$ ipython --no-banner

In [1]: import numpy as np

In [2]: from numpy import linalg as LA

In [3]: np.set_printoptions(suppress=True, linewidth=160)

In [4]: feats = np.array([[5.0, 1.0, 0.0, 0.0, 0.0, 0.0, 0.0],
   ...:     [0.0, 5.0, 1.0, 0.0, 0.0, 0.0, 0.0],
   ...:     [0.0, 0.0, 5.0, 1.0, 0.0, 0.0, 0.0],
   ...:     [0.0, 0.0, 0.0, 5.0, 1.0, 0.0, 0.0],
   ...:     [0.0, 0.0, 0.0, 0.0, 5.0, 1.0, 0.0],
   ...:     [0.0, 0.0, 0.0, 0.0, 0.0, 5.0, 1.0],
   ...:     [0.0, 0.0, 0.0, 0.0, 0.0, 0.0, 5.0]])

In [5]: gram = feats.T @ feats

In [6]: print(LA.matrix_rank(gram))
7

In [7]: print(np.allclose(gram, gram.T))
True

In [8]: print(np.diag(gram))
[25. 26. 26. 26. 26. 26. 26.]

In [9]: print((feats @ feats.T).shape)
(7, 7)

In [10]: blk = np.stack([feats, 2 * feats, feats[::-1]])

In [11]: print((blk @ feats.T).shape)
(3, 7, 7)

In [12]: print(LA.matrix_rank(blk.reshape(3, -1)))
2

In [13]: B = LA.invert(feats)
AttributeError: module 'numpy.linalg' has no attribute 'invert'


In [14]: B = np.inv(feats)
AttributeError: module 'numpy' has no attribute 'inv'


In [15]: B = LA.inv(feats)

In [16]: print(np.round(LA.det(feats) * B, 1))
[[15625. -3125.   625.  -125.    25.    -5.     1.]
 [    0. 15625. -3125.   625.  -125.    25.    -5.]
 [    0.     0. 15625. -3125.   625.  -125.    25.]
 [    0.     0.     0. 15625. -3125.   625.  -125.]
 [    0.     0.     0.     0. 15625. -3125.   625.]
 [    0.     0.     0.     0.     0. 15625. -3125.]
 [    0.     0.     0.     0.     0.     0. 15625.]]

In [17]: print((np.abs(B) > 1e-9).astype(int))
[[1 1 1 1 1 1 1]
 [0 1 1 1 1 1 1]
 [0 0 1 1 1 1 1]
 [0 0 0 1 1 1 1]
 [0 0 0 0 1 1 1]
 [0 0 0 0 0 1 1]
 [0 0 0 0 0 0 1]]

In [18]: print(B.round(1) + 0)
[[0.2 0.  0.  0.  0.  0.  0. ]
 [0.  0.2 0.  0.  0.  0.  0. ]
 [0.  0.  0.2 0.  0.  0.  0. ]
 [0.  0.  0.  0.2 0.  0.  0. ]
 [0.  0.  0.  0.  0.2 0.  0. ]
 [0.  0.  0.  0.  0.  0.2 0. ]
 [0.  0.  0.  0.  0.  0.  0.2]]

In [19]: print(np.allclose(B, feats.T))
False

In [20]: K = np.loadtxt("layer2.csv", delimiter=",")

In [21]: print(K)
[[ 1.  0.  0.  0.]
 [ 4.  1.  0.  0.]
 [ 0.  4.  1.  0.]
 [ 2.  2. -8.  1.]]

In [22]: # triangular: eigenvalues sit on the diagonal

In [23]: rng = np.random.default_rng(8716)

In [24]: labels = rng.permutation(4)

In [25]: print(labels)
[0 2 1 3]

In [26]: B = K[labels][:, labels]

In [27]: print(np.allclose(B, K))
False

In [28]: print(B)
[[ 1.  0.  0.  0.]
 [ 0.  1.  4.  0.]
 [ 4.  0.  1.  0.]
 [ 2. -8.  2.  1.]]

In [29]: print(round(np.abs(LA.eigvals(K)).max(), 1))
1.0

In [30]: print(round(float(LA.det(K)), 1))
1.0

In [31]: print(np.trace(K))
4.0

In [32]: print(K @ K)
[[  1.   0.   0.   0.]
 [  8.   1.   0.   0.]
 [ 16.   8.   1.   0.]
 [ 12. -28. -16.   1.]]

In [33]: print(np.round(LA.matrix_power(K, 4), 1))
[[   1.    0.    0.    0.]
 [  16.    1.    0.    0.]
 [  96.   16.    1.    0.]
 [-456. -184.  -32.    1.]]

In [34]: print(np.round(np.sort(np.abs(LA.eigvals(K))), 1))
[1. 1. 1. 1.]

In [35]: K.inv()
AttributeError: 'numpy.ndarray' object has no attribute 'inv'


In [36]: print(np.allclose(K, K.T))
False

In [37]: print((K + K.T) / 2)
[[ 1.  2.  0.  1.]
 [ 2.  1.  2.  1.]
 [ 0.  2.  1. -4.]
 [ 1.  1. -4.  1.]]

In [38]: th = np.radians(15)

In [39]: r_ = np.eye(4)

In [40]: r_[3, 3] = r_[0, 0] = np.cos(th)

In [41]: r_[3, 0], r_[0, 3] = -np.sin(th), np.sin(th)

In [42]: print(r_.round(1))
[[ 1.   0.   0.   0.3]
 [ 0.   1.   0.   0. ]
 [ 0.   0.   1.   0. ]
 [-0.3  0.   0.   1. ]]

In [43]: B = K @ r_.T

In [44]: print(np.round(np.abs(B - K).max(axis=0), 1))
[0.2 0.  0.  1. ]

In [45]: print(np.allclose(K @ K.T, B @ B.T))
True

In [46]: print(np.allclose(LA.norm(K, axis=1), LA.norm(B, axis=1)))
True
